In [1]: import numpy as np

In [2]: np.set_printoptions(precision=2, suppress=True, linewidth=140, floatmode="fixed")

In [3]: X = np.load("layer15.npy")

In [4]: X
Out[4]: 
array([[ 1,  3,  2,  2, -1],
       [ 3,  9,  6,  6, -3],
       [ 2,  6,  4,  4, -2],
       [ 2,  6,  4,  4, -2],
       [-1, -3, -2, -2,  1]])

In [5]: A2 = np.array([[-9, -8, 7], [-6, -8, 3]])

In [6]: Z = np.kron(A2, X)

In [7]: print(Z)
[[ -9 -27 -18 -18   9  -8 -24 -16 -16   8   7  21  14  14  -7]
 [-27 -81 -54 -54  27 -24 -72 -48 -48  24  21  63  42  42 -21]
 [-18 -54 -36 -36  18 -16 -48 -32 -32  16  14  42  28  28 -14]
 [-18 -54 -36 -36  18 -16 -48 -32 -32  16  14  42  28  28 -14]
 [  9  27  18  18  -9   8  24  16  16  -8  -7 -21 -14 -14   7]
 [ -6 -18 -12 -12   6  -8 -24 -16 -16   8   3   9   6   6  -3]
 [-18 -54 -36 -36  18 -24 -72 -48 -48  24   9  27  18  18  -9]
 [-12 -36 -24 -24  12 -16 -48 -32 -32  16   6  18  12  12  -6]
 [-12 -36 -24 -24  12 -16 -48 -32 -32  16   6  18  12  12  -6]
 [  6  18  12  12  -6   8  24  16  16  -8  -3  -9  -6  -6   3]]

In [8]: Z.shape
Out[8]: (10, 15)

In [9]: w, vecs = np.linalg.eigh(X)

In [10]: x0 = np.array([9, 7, 0, 7, 4])

In [11]: x0 @ X @ x0
Out[11]: np.int64(1600)

In [12]: print(round(x0 @ X @ x0 / (x0 @ x0), 2), np.round(w[0], 2), w[-1])
8.21 -0.0 19.0

In [13]: print(np.allclose(X[:-1].T @ np.linalg.lstsq(X[:-1].T, X[-1])[0], X[-1]))
True

In [14]: print(X @ np.linalg.pinv(X) @ X)
[[ 1.00  3.00  2.00  2.00 -1.00]
 [ 3.00  9.00  6.00  6.00 -3.00]
 [ 2.00  6.00  4.00  4.00 -2.00]
 [ 2.00  6.00  4.00  4.00 -2.00]
 [-1.00 -3.00 -2.00 -2.00  1.00]]

In [15]: A2 = np.array([[3, 5, -4], [-5, -2, 3], [-1, 1, -5]])

In [16]: A2[-1] = A2[0]

In [17]: J = A2 + 0.05 * np.eye(3)

In [18]: J
Out[18]: 
array([[ 3.05,  5.00, -4.00],
       [-5.00, -1.95,  3.00],
       [ 3.00,  5.00, -3.95]])

In [19]: J.inv()
---------------------------------------------------------------------------
AttributeError                            Traceback (most recent call last)
Cell In[19], line 1
----> 1 J.inv()

AttributeError: 'numpy.ndarray' object has no attribute 'inv'

In [20]: print(np.linalg.matrix_power(J, 3))
[[ 43.82 -17.21  -6.18]
 [ 48.56  41.09 -41.68]
 [ 43.82 -17.21  -6.18]]

In [21]: print(np.round(np.linalg.det(J), 2))
0.59

In [22]: (J + J.T) / 2
Out[22]: 
array([[ 3.05,  0.00, -0.50],
       [ 0.00, -1.95,  4.00],
       [-0.50,  4.00, -3.95]])

In [23]: np.allclose(J, J.T)
Out[23]: False

In [24]: J @ J
Out[24]: 
array([[-27.70, -14.50,  18.60],
       [  3.50,  -6.20,   2.30],
       [-27.70, -14.50,  18.60]])

In [25]: (J - J.T) / 2
Out[25]: 
array([[ 0.00,  5.00, -3.50],
       [-5.00,  0.00, -1.00],
       [ 3.50,  1.00,  0.00]])

In [26]: left, sv, VT = np.linalg.svd(J)

In [27]: np.argmax(sv[:-1] / (sv[1:] + 1e-6)) + 1
Out[27]: np.int64(2)

In [28]: A2 = left[:, :2] @ np.diag(sv[:2]) @ VT[:2]

In [29]: round(np.linalg.norm(J - A2, 2), 2), np.round(sv[2], 2)
Out[29]: (np.float64(0.02), np.float64(0.02))

In [30]: print(round(np.abs(J - A2).max(), 2))
0.01

In [31]: print(np.linalg.matrix_rank(A2))
2

In [32]: x0 = np.array([4, 2, -1])

In [33]: rhs = J @ x0

In [34]: rhs
Out[34]: array([ 26.20, -26.90,  25.95])

In [35]: print(np.round(np.linalg.solve(J, rhs + J[:, 2]), 2) + 0)
[4.00 2.00 0.00]

In [36]: np.round(np.linalg.solve(J.T, J[2]), 2) + 0
Out[36]: array([0.00, 0.00, 1.00])

In [37]: A2 = np.array([[4, 4, 1], [9, 8, 7]])

In [38]: Z = np.kron(A2, J)

In [39]: Z
Out[39]: 
array([[ 12.20,  20.00, -16.00,  12.20,  20.00, -16.00,   3.05,   5.00,  -4.00],
       [-20.00,  -7.80,  12.00, -20.00,  -7.80,  12.00,  -5.00,  -1.95,   3.00],
       [ 12.00,  20.00, -15.80,  12.00,  20.00, -15.80,   3.00,   5.00,  -3.95],
       [ 27.45,  45.00, -36.00,  24.40,  40.00, -32.00,  21.35,  35.00, -28.00],
       [-45.00, -17.55,  27.00, -40.00, -15.60,  24.00, -35.00, -13.65,  21.00],
       [ 27.00,  45.00, -35.55,  24.00,  40.00, -31.60,  21.00,  35.00, -27.65]])

In [40]: Z.shape
Out[40]: (6, 9)

In [41]: np.linalg.matrix_rank(Z)
Out[41]: np.int64(6)
